% ipython --no-banner

In [1]: import numpy as np

In [2]: np.set_printoptions(precision=1, suppress=True, linewidth=120, legacy="1.25")

In [3]: K = np.load("dump.npy")

In [4]: K
Out[4]: 
array([[-1.,  1.,  0.,  0.,  0.,  0.,  0.,  0.,  0.],
       [ 0., -1.,  1.,  0.,  0.,  0.,  0.,  0.,  0.],
       [ 0.,  0., -1.,  1.,  0.,  0.,  0.,  0.,  0.],
       [ 0.,  0.,  0., -1.,  1.,  0.,  0.,  0.,  0.],
       [ 0.,  0.,  0.,  0., -1.,  1.,  0.,  0.,  0.],
       [ 0.,  0.,  0.,  0.,  0., -1.,  1.,  0.,  0.],
       [ 0.,  0.,  0.,  0.,  0.,  0., -1.,  1.,  0.],
       [ 0.,  0.,  0.,  0.,  0.,  0.,  0., -1.,  1.],
       [ 0.,  0.,  0.,  0.,  0.,  0.,  0.,  0., -1.]])

In [5]: out = K / np.linalg.norm(K, axis=1, keepdims=True)

In [6]: cov = out @ out.T

In [7]: np.linalg.norm(out, axis=1)
Out[7]: array([1., 1., 1., 1., 1., 1., 1., 1., 1.])

In [8]: cov[3]
Out[8]: array([ 0. ,  0. , -0.5,  1. , -0.5,  0. ,  0. ,  0. ,  0. ])

In [9]: (np.abs(cov) > 0.9).astype(int)
Out[9]: 
array([[1, 0, 0, 0, 0, 0, 0, 0, 0],
       [0, 1, 0, 0, 0, 0, 0, 0, 0],
       [0, 0, 1, 0, 0, 0, 0, 0, 0],
       [0, 0, 0, 1, 0, 0, 0, 0, 0],
       [0, 0, 0, 0, 1, 0, 0, 0, 0],
       [0, 0, 0, 0, 0, 1, 0, 0, 0],
       [0, 0, 0, 0, 0, 0, 1, 0, 0],
       [0, 0, 0, 0, 0, 0, 0, 1, 0],
       [0, 0, 0, 0, 0, 0, 0, 0, 1]])

In [10]: np.degrees(np.arccos(np.clip(cov[3, 7], -1, 1)))
Out[10]: 90.0
